% ipython --no-banner

In [1]: import numpy as np

In [2]: np.set_printoptions(precision=2, suppress=True, linewidth=120)

In [3]: M = np.load("arr.npy")

In [4]: print(M)
[[-2  0  0  1]
 [ 0 -2  0  0]
 [ 0  0  3  0]
 [-2  0  0  3]]

In [5]: rng = np.random.default_rng(34816)

In [6]: labels = rng.permutation(4)

In [7]: B = M[:, labels] * rng.choice([-1, 1], 4)

In [8]: print(B)
[[0 1 2 0]
 [0 0 0 2]
 [3 0 0 0]
 [0 3 2 0]]

In [9]: Uu, _, Vh = np.linalg.svd(M.T @ B)

In [10]: print(np.round(Uu @ Vh, 2) + 0)
[[ 0.  0. -1.  0.]
 [ 0.  0.  0. -1.]
 [ 1.  0.  0.  0.]
 [ 0.  1.  0.  0.]]

In [11]: print(np.round(np.linalg.lstsq(M, B)[0], 2) + 0)
[[ 0.  0. -1.  0.]
 [ 0.  0.  0. -1.]
 [ 1.  0.  0.  0.]
 [ 0.  1.  0.  0.]]

In [12]: labels = rng.permutation(4)

In [13]: print(labels)
[2 3 1 0]

In [14]: B = M[labels][:, labels]

In [15]: print(round(np.linalg.det(B), 2), np.round(np.linalg.det(M[labels]), 2))
24.0 -24.0

In [16]: print(np.diag(B))
[ 3  3 -2 -2]

In [17]: print(np.trace(B))
2

In [18]: B = np.array([[2, 3], [2, 5], [-7, -4], [-8, -6]])

In [19]: print(np.einsum("ij,ij->i", M, M))
[ 5  4  9 13]

In [20]: print(np.einsum("ij->j", M))
[-4 -2  3  4]

In [21]: print(np.einsum("ik,kj->ji", M, B))
[[-12  -4 -21 -28]
 [-12 -10 -12 -24]]

In [22]: print(np.vstack([M, B.T]).shape)
(6, 4)

In [23]: print((np.linalg.matrix_power((M != 0) + (M.T != 0) + np.eye(4), 4) > 0).astype(int))
[[1 0 0 1]
 [0 1 0 0]
 [0 0 1 0]
 [1 0 0 1]]

In [24]: print(np.flatnonzero(np.linalg.matrix_power((M != 0) + (M.T != 0) + np.eye(4), 4)[3]))
[0 3]

In [25]: print(np.sort(np.linalg.eigvals(M).real))
[-2.   -1.56  2.56  3.  ]

In [26]: t = np.radians(30)

In [27]: Rm = np.eye(4)

In [28]: Rm[0, 0] = Rm[1, 1] = np.cos(t)

In [29]: Rm[0, 1], Rm[1, 0] = -np.sin(t), np.sin(t)

In [30]: print(Rm)
[[ 0.87 -0.5   0.    0.  ]
 [ 0.5   0.87  0.    0.  ]
 [ 0.    0.    1.    0.  ]
 [ 0.    0.    0.    1.  ]]

In [31]: B = M @ Rm.T

In [32]: print(round(np.linalg.det(Rm), 2), round(float(np.trace(Rm)), 2))
1.0 3.73

In [33]: print(np.allclose(np.linalg.norm(M, axis=1), np.linalg.norm(B, axis=1)))
True

In [34]: print(B)
[[-1.73 -1.    0.    1.  ]
 [ 1.   -1.73  0.    0.  ]
 [ 0.    0.    3.    0.  ]
 [-1.73 -1.    0.    3.  ]]

In [35]: W0 = np.load("dump.npy")

In [36]: print(W0)
[[-0.08 -1.1  -0.41 -1.2  -0.98  0.05 -0.45]
 [ 1.33 -0.12 -0.89 -0.56  1.05 -0.15  0.05]
 [-0.75 -0.51 -0.81  0.07  0.17  0.06  1.58]
 [ 0.83  0.17  0.01  0.36 -1.05 -1.31  0.6 ]
 [-0.5  -1.08  0.09  0.56  0.74 -1.17 -0.6 ]
 [-0.83  1.12 -1.04 -0.43 -0.02 -0.72 -0.51]
 [-0.25  0.26  1.14 -1.27  0.52 -0.62  0.57]]

In [37]: q, V = np.linalg.qr(W0[:, :5])[0], np.linalg.qr(W0[:, 5:])[0]

In [38]: s = np.linalg.svd(q.T @ V, compute_uv=False)

In [39]: print(np.degrees(np.arccos(s.clip(0, 1))))
[90. 90.]

In [40]: print((s > 0.9).sum())
0

In [41]: B = W0 / np.linalg.norm(W0, axis=1, keepdims=True)

In [42]: gram = B @ B.T

In [43]: print(np.round(np.degrees(np.arccos(np.clip(gram[2, 4], -1, 1))), 2))
90.0

In [44]: print((gram - 2 * np.eye(7)).round(6).argmax(axis=1))
[1 0 0 0 0 0 0]

In [45]: print(np.linalg.norm(B, axis=1))
[1. 1. 1. 1. 1. 1. 1.]

In [46]: print(gram[2].round(2) + 0)
[0. 0. 1. 0. 0. 0. 0.]

In [47]: print(np.argwhere(np.triu(np.abs(gram) > 0.95, 1)))
[]

In [48]: Uu, s, Vh = np.linalg.svd(W0, full_matrices=False)

In [49]: print(np.cumsum(s ** 2) / np.sum(s ** 2))
[0.14 0.29 0.43 0.57 0.71 0.86 1.  ]

In [50]: print(s / s[0])
[1. 1. 1. 1. 1. 1. 1.]

In [51]: print(np.allclose(Uu * s @ Vh, W0))
True

In [52]: print(round(float(np.sqrt((s ** 2).sum())), 2), np.round(np.linalg.norm(W0), 2))
5.29 5.29

In [53]: print(np.round(Uu.T @ Uu, 2) + 0)
[[1. 0. 0. 0. 0. 0. 0.]
 [0. 1. 0. 0. 0. 0. 0.]
 [0. 0. 1. 0. 0. 0. 0.]
 [0. 0. 0. 1. 0. 0. 0.]
 [0. 0. 0. 0. 1. 0. 0.]
 [0. 0. 0. 0. 0. 1. 0.]
 [0. 0. 0. 0. 0. 0. 1.]]

In [54]: arr = np.loadtxt("m.csv", delimiter=",")

In [55]: print(arr)
[[ 1.  0.  0.  0.  0.  0.  0.  0.]
 [ 0.  1.  0.  0.  0.  0.  0.  0.]
 [-2.  3.  1.  0.  0.  0.  0.  0.]
 [ 2. -3. -2.  1.  0.  0.  0.  0.]
 [ 2.  3.  3.  0.  1.  0.  0.  0.]
 [-2. -1. -1.  2. -3.  1.  0.  0.]
 [-2. -1. -3.  3.  0.  3.  1.  0.]
 [ 1.  2. -2.  0.  3.  3.  0.  1.]]

In [56]: Uu, s, Vh = np.linalg.svd(arr)

In [57]: print(s)
[7.97 6.08 5.35 2.57 1.27 0.76 0.28 0.01]

In [58]: B = Uu[:, :7] @ np.diag(s[:7]) @ Vh[:7]

In [59]: print(round(np.linalg.norm(arr - B, 2), 2), round(float(s[7]), 2))
0.01 0.01

In [60]: print(np.round(np.linalg.norm(arr - B) / np.linalg.norm(arr), 2))
0.0

In [61]: t = np.radians(90)

In [62]: Rm = np.eye(8)

In [63]: Rm[6, 6] = Rm[5, 5] = np.cos(t)

In [64]: Rm[6, 5], Rm[5, 6] = -np.sin(t), np.sin(t)

In [65]: print(Rm.round(2) + 0)
[[ 1.  0.  0.  0.  0.  0.  0.  0.]
 [ 0.  1.  0.  0.  0.  0.  0.  0.]
 [ 0.  0.  1.  0.  0.  0.  0.  0.]
 [ 0.  0.  0.  1.  0.  0.  0.  0.]
 [ 0.  0.  0.  0.  1.  0.  0.  0.]
 [ 0.  0.  0.  0.  0.  0.  1.  0.]
 [ 0.  0.  0.  0.  0. -1.  0.  0.]
 [ 0.  0.  0.  0.  0.  0.  0.  1.]]

In [66]: B = arr @ Rm.T

In [67]: print(np.allclose(arr @ arr.T, B @ B.T))
True

In [68]: print(np.allclose(np.linalg.norm(arr, axis=1), np.linalg.norm(B, axis=1)))
True

In [69]: print(np.linalg.svd(arr, compute_uv=False), np.linalg.svd(B, compute_uv=False))
[7.97 6.08 5.35 2.57 1.27 0.76 0.28 0.01] [7.97 6.08 5.35 2.57 1.27 0.76 0.28 0.01]

In [70]: print(np.abs(B - arr).max(axis=0))
[0. 0. 0. 0. 0. 3. 4. 0.]

In [71]: print(B.round(2) + 0)
[[ 1.  0.  0.  0.  0.  0.  0.  0.]
 [ 0.  1.  0.  0.  0.  0.  0.  0.]
 [-2.  3.  1.  0.  0.  0.  0.  0.]
 [ 2. -3. -2.  1.  0.  0.  0.  0.]
 [ 2.  3.  3.  0.  1.  0.  0.  0.]
 [-2. -1. -1.  2. -3.  0. -1.  0.]
 [-2. -1. -3.  3.  0.  1. -3.  0.]
 [ 1.  2. -2.  0.  3.  0. -3.  1.]]

In [72]: B = arr[0, 0] * arr[1:] - np.outer(arr[1:, 0], arr[0])

In [73]: print(B)
[[ 0.  1.  0.  0.  0.  0.  0.  0.]
 [ 0.  3.  1.  0.  0.  0.  0.  0.]
 [ 0. -3. -2.  1.  0.  0.  0.  0.]
 [ 0.  3.  3.  0.  1.  0.  0.  0.]
 [ 0. -1. -1.  2. -3.  1.  0.  0.]
 [ 0. -1. -3.  3.  0.  3.  1.  0.]
 [ 0.  2. -2.  0.  3.  3.  0.  1.]]

In [74]: print(np.flatnonzero(~B.round(6).any(axis=1)))
[]

In [75]: B = arr / np.sqrt((arr ** 2).mean(axis=1, keepdims=True))

In [76]: print(np.linalg.norm(B, axis=1))
[2.83 2.83 2.83 2.83 2.83 2.83 2.83 2.83]

In [77]: gram = arr.T @ arr

In [78]: print(np.round(np.linalg.svd(arr, compute_uv=False) ** 2, 2) + 0)
[63.44 36.99 28.66  6.63  1.62  0.58  0.08  0.  ]

In [79]: print(np.diag(gram))
[22. 34. 28. 14. 19. 19.  1.  1.]

In [80]: print(np.allclose(gram, gram.T))
True

In [81]: m1 = np.load("block8.npy")

In [82]: print(m1)
[[ 2.4   1.6   0.1   1.2   1.1  -0.9   1.7  -0.7  -0.2 ]
 [ 0.5  -0.4   0.    1.6  -0.7  -1.1   1.7  -0.9  -2.1 ]
 [ 1.61 -1.68  0.96  1.38  1.17  1.3   1.05 -0.31 -0.28]
 [ 1.6  -1.    0.2  -0.7   1.2  -1.3   0.5  -0.6   0.  ]
 [ 0.9   1.1   0.7  -0.5   2.5   0.9  -0.4  -0.1   1.4 ]
 [-1.1  -0.9   0.7  -0.3   1.6   1.4  -1.6  -1.2   0.3 ]
 [ 1.6  -1.7   1.    1.4   1.2   1.3   1.   -0.3  -0.3 ]
 [ 2.3  -0.5   2.   -0.7  -0.3  -0.5   1.2   2.2   0.9 ]
 [-0.2   0.3  -2.   -0.9  -0.5   2.3  -1.4   1.1   0.3 ]
 [ 1.    1.4  -0.3   1.3   0.7   0.5   0.6  -0.2   1.3 ]
 [-0.3  -2.1  -0.4  -0.3  -0.8  -0.5   1.9  -0.3   1.  ]]

In [83]: def softmax(z):
    ...:     e = np.exp(z - z.max(axis=-1, keepdims=True))
    ...:     return e / e.sum(axis=-1, keepdims=True)
    ...: 

In [84]: print(np.round(softmax(10 * m1[2]), 2) + 0)
[0.86 0.   0.   0.09 0.01 0.04 0.   0.   0.  ]

In [85]: scores = m1 @ m1.T / np.sqrt(9)

In [86]: print(np.round(softmax(scores), 2) + 0)
[[0.77 0.04 0.03 0.03 0.02 0.   0.03 0.02 0.   0.06 0.  ]
 [0.1  0.75 0.04 0.02 0.   0.   0.04 0.01 0.   0.01 0.03]
 [0.03 0.02 0.41 0.02 0.02 0.01 0.42 0.03 0.   0.01 0.01]
 [0.14 0.05 0.09 0.34 0.06 0.02 0.09 0.12 0.   0.02 0.06]
 [0.05 0.   0.03 0.03 0.66 0.07 0.03 0.03 0.02 0.07 0.  ]
 [0.   0.   0.04 0.02 0.1  0.74 0.04 0.   0.04 0.01 0.01]
 [0.03 0.02 0.41 0.02 0.02 0.01 0.42 0.03 0.   0.01 0.01]
 [0.01 0.   0.01 0.01 0.01 0.   0.01 0.93 0.   0.   0.01]
 [0.   0.   0.   0.   0.01 0.02 0.   0.   0.94 0.01 0.  ]
 [0.29 0.02 0.06 0.02 0.15 0.02 0.06 0.04 0.02 0.31 0.01]
 [0.01 0.05 0.05 0.05 0.   0.01 0.05 0.06 0.01 0.01 0.69]]

In [87]: print(softmax(scores).round(6).argmax(axis=1))
[ 0  1  6  3  4  5  6  7  8  9 10]

In [88]: print(np.argsort(-np.linalg.norm(arr, axis=0).round(6), kind="stable")[:3])
[1 2 0]

In [89]: print(np.linalg.matrix_rank(arr, rtol=0.1))
5

In [90]: print(np.round(np.linalg.norm(m1, 2), 2))
6.77

In [91]: print(np.linalg.norm(m1, axis=0))
[4.71 4.26 3.35 3.43 4.03 3.99 4.27 3.08 3.2 ]

In [92]: print(round(np.linalg.norm(m1, "nuc"), 2))
29.54

In [93]: K = np.load("case16.npy")

In [94]: print(K)
[[-4 -3 -5 -5 -3 -1 -3 -1 -4 -1 -4 -1]
 [ 2  3  1  1  3  5  3  5  2  5  2  5]
 [ 2  3  1  1  3  5  3  5  2  5  2  5]
 [ 0  1 -1 -1  1  3  1  3  0  3  0  3]]

In [95]: x0 = np.array([-4, -1, 2, -3, 1, 5, -5, -3, 3, 0, 5, -3])

In [96]: print(np.linalg.norm(K @ x0) <= np.linalg.norm(K, 2) * np.linalg.norm(x0) + 1e-9)
True

In [97]: print(K @ (2 * x0))
[ 10 -26 -26 -14]

In [98]: J = np.loadtxt("a.csv", delimiter=",")

In [99]: print(J)
[[4. 1. 1. 1. 1. 1. 1. 1. 1. 1.]
 [1. 4. 1. 1. 1. 1. 1. 1. 1. 1.]
 [1. 1. 4. 1. 1. 1. 1. 1. 1. 1.]
 [1. 1. 1. 4. 1. 1. 1. 1. 1. 1.]
 [1. 1. 1. 1. 4. 1. 1. 1. 1. 1.]
 [1. 1. 1. 1. 1. 4. 1. 1. 1. 1.]
 [1. 1. 1. 1. 1. 1. 4. 1. 1. 1.]
 [1. 1. 1. 1. 1. 1. 1. 4. 1. 1.]
 [1. 1. 1. 1. 1. 1. 1. 1. 4. 1.]
 [1. 1. 1. 1. 1. 1. 1. 1. 1. 4.]]

In [100]: gram = J.T @ J

In [101]: print((J @ J.T).shape)
(10, 10)

In [102]: print(np.linalg.eigvalsh(gram)[::-1])
[169.   9.   9.   9.   9.   9.   9.   9.   9.   9.]

In [103]: print(np.trace(gram), (J ** 2).sum())
250.0 250.0

In [104]: print(np.linalg.matrix_rank(gram))
10

In [105]: print(np.allclose(J @ J.T, J.T @ J))
True

In [106]: print(np.fft.fft(J[0]))
[13.+0.j  3.+0.j  3.+0.j  3.+0.j  3.+0.j  3.+0.j  3.+0.j  3.+0.j  3.+0.j  3.+0.j]

In [107]: print((J @ J)[0])
[25. 16. 16. 16. 16. 16. 16. 16. 16. 16.]

In [108]: x0 = np.array([5, -1, 0, -1, 2, -5, -3, 1, 1, 2])

In [109]: y = J @ x0

In [110]: beta, lr = np.zeros(10), 1 / np.linalg.norm(J, 2) ** 2

In [111]: for i in range(6):
     ...:     beta -= lr * J.T @ (J @ beta - y)
     ...:     if i % 2 == 0: print(i, round(np.linalg.norm(J @ beta - y), 2))
     ...: 
0 23.92
2 21.44
4 19.21

In [112]: print(beta)
[ 1.47 -0.21  0.07 -0.21  0.63 -1.33 -0.77  0.35  0.35  0.63]

In [113]: ev, V = np.linalg.eigh(J)

In [114]: x0 = np.array([2, 2, 2, 0, 3, 2, 0, 1, 1, 0])

In [115]: print(np.abs(J).sum(axis=1).max(), round(np.abs(ev).max(), 2))
13.0 13.0

In [116]: print(x0 @ J @ x0)
250.0

In [117]: E = np.load("data.npy")

In [118]: print(E)
[[-1  1  3 -1  3 -2  3 -2]
 [-2 -1 -3  3  2  0 -1  1]
 [-1  4  0 -2  2 -3  6  0]
 [ 2 -1 -3  2  2  3 -2  1]
 [-6 -1  5 -2 -1 -1  0  6]
 [-6 -1  6  1  6  0  2  0]
 [-1 -3 -1  1  4  4 -4  4]
 [-3 -2  2 -1  2  1 -2  3]
 [-1  1  3 -1  3 -2  3 -2]
 [ 0  0  0  0  0  0  0  0]
 [-1  1  0 -2  3  0 -3 -2]
 [-3  0  0  2  5 -2  2 -1]
 [-4  5  0 -4 -1 -3  2  3]
 [-3  1  4  2  4 -1  4 -3]
 [-3  2 -8  5  7  3 -2  1]
 [ 0  0  0  0  0  0  0  0]
 [-3  1  3 -1 -3 -2  2  3]
 [-2  3 -2  2  0  0  4  1]
 [-3  1  1  1  4  1 -2 -3]
 [-1 -3 -1  1  4  4 -4  4]
 [-3  1  1  1  4  1 -2 -3]
 [ 1  3 -6 -1  4  2 -2  1]
 [-5 -4 -3  7  7  5 -4  4]
 [ 0  3 -3 -1 -1 -1  3  2]
 [ 2  2 -6  1  1  2  1  3]
 [ 0  3 -3 -1 -1 -1  3  2]
 [-7 -3  0  5  5  2 -2  3]
 [ 0  3 -3 -1 -1 -1  3  2]
 [-2 -1 -3  3  2  0 -1  1]
 [-2 -2 -1 -1  7  4 -7  2]
 [-8  1  1  3  3 -1 -1  1]
 [ 2  2 -6  1  1  2  1  3]
 [-2 -1 -3  3  2  0 -1  1]
 [-5  0  0  2 -1 -2  1  4]
 [-8  1  0  3  7 -1  4  3]
 [-2 -2  2  0  7  2 -1  2]
 [-2 -1 -3  3  2  0 -1  1]
 [ 0  0  0  0  0  0  0  0]
 [-2  2 -6  2  1 -1  2  3]
 [-6  2  7  1  1 -3  6  0]]

In [119]: x0 = np.array([-5, 6, -9, 0, -8, 9, -4, -4])

In [120]: y = E @ x0

In [121]: print(np.round(np.linalg.lstsq(E, y)[0], 2) + 0)
[-5.  6. -9.  0. -8.  9. -4. -4.]

In [122]: print(np.round(np.linalg.solve(E.T @ E, E.T @ y), 2) + 0)
[-5.  6. -9.  0. -8.  9. -4. -4.]

In [123]: y = y + 0.05 * rng.normal(size=40)

In [124]: print(y.round(2) + 0)
[-62.04  15.01 -38.08  25.94 -46.02 -85.96   0.04 -25.95 -62.    -0.05   7.01 -46.96  11.03 -59.99  73.99   0.   -19.96
  26.02   8.99   0.03   8.95  56.99  16.97  23.96  50.    23.96  -9.07  23.89  14.96   7.04   3.92  50.02  14.96  -4.95
 -46.98 -61.99  15.     0.02  39.   -80.  ]

In [125]: beta, *_ = np.linalg.lstsq(E, y)

In [126]: print(np.round(E.T @ (y - E @ beta), 2) + 0)
[0. 0. 0. 0. 0. 0. 0. 0.]

In [127]: print(beta.round())
[-5.  6. -9.  0. -8.  9. -4. -4.]
